% python3 -q
>>> import numpy as np
>>> from numpy import linalg as LA
>>> np.set_printoptions(suppress=True, linewidth=120)
>>> F = np.load("x.npy")
>>> print(F)
[[ 1.  2.  0.  0.  0.]
 [ 0.  1.  0.  0.  0.]
 [ 0.  0.  2.  0. -1.]
 [ 0.  0. -1. -2. -1.]
 [ 0.  0.  1.  2. -2.]]
>>> print(round(float(LA.det(2 * F)), 1), round(LA.det(F), 1))
384.0 12.0
>>> print(np.round(np.poly(F), 1) + 0)
[  1.   0.  -4.  -8.  23. -12.]
>>> print(round(float(LA.eigvals(F).sum().real), 1))
0.0
>>> print(np.einsum("ij,ji->", F, F))
8.0
>>> print(np.round(LA.eigvals(F), 1))
[-1.9+1.6j -1.9-1.6j  1.9+0.j   1. +0.j   1. +0.j ]
>>> print(np.einsum("ii->", F))
0.0
>>> print(np.kron(np.eye(2, dtype=int), F))
[[ 1.  2.  0.  0.  0.  0.  0.  0.  0.  0.]
 [ 0.  1.  0.  0.  0.  0.  0.  0.  0.  0.]
 [ 0.  0.  2.  0. -1.  0.  0.  0.  0. -0.]
 [ 0.  0. -1. -2. -1.  0.  0. -0. -0. -0.]
 [ 0.  0.  1.  2. -2.  0.  0.  0.  0. -0.]
 [ 0.  0.  0.  0.  0.  1.  2.  0.  0.  0.]
 [ 0.  0.  0.  0.  0.  0.  1.  0.  0.  0.]
 [ 0.  0.  0.  0. -0.  0.  0.  2.  0. -1.]
 [ 0.  0. -0. -0. -0.  0.  0. -1. -2. -1.]
 [ 0.  0.  0.  0. -0.  0.  0.  1.  2. -2.]]
>>> J = np.array([[0.0, 1.0, 2.0, 0.0, 2.0, 0.0, 3.0],
...     [0.0, 0.0, 2.0, 1.0, 0.0, 1.0, 0.0],
...     [0.0, 1.0, 2.0, 2.0, 0.0, 0.0, 1.0],
...     [0.0, 2.0, 0.0, 0.0, 2.0, 0.0, 0.0],
...     [0.0, 2.0, 1.0, 1.0, 2.0, 0.0, 1.0],
...     [0.0, 2.0, 2.0, 0.0, 1.0, 1.0, 2.0],
...     [0.0, 1.0, 0.0, 2.0, 1.0, 1.0, 1.0]])
>>> print(J)
[[0. 1. 2. 0. 2. 0. 3.]
 [0. 0. 2. 1. 0. 1. 0.]
 [0. 1. 2. 2. 0. 0. 1.]
 [0. 2. 0. 0. 2. 0. 0.]
 [0. 2. 1. 1. 2. 0. 1.]
 [0. 2. 2. 0. 1. 1. 2.]
 [0. 1. 0. 2. 1. 1. 1.]]
>>> # rank 6
>>> T = np.stack([J, -1 * J, J[::-1]])
>>> print(LA.matrix_rank(T))
[6 6 6]
>>> print(np.einsum("bij,cij->bc", T, T))
[[ 75. -75.  44.]
 [-75.  75. -44.]
 [ 44. -44.  75.]]
>>> print(T.shape)
(3, 7, 7)
>>> print(LA.matrix_rank(T.reshape(3, -1)))
2
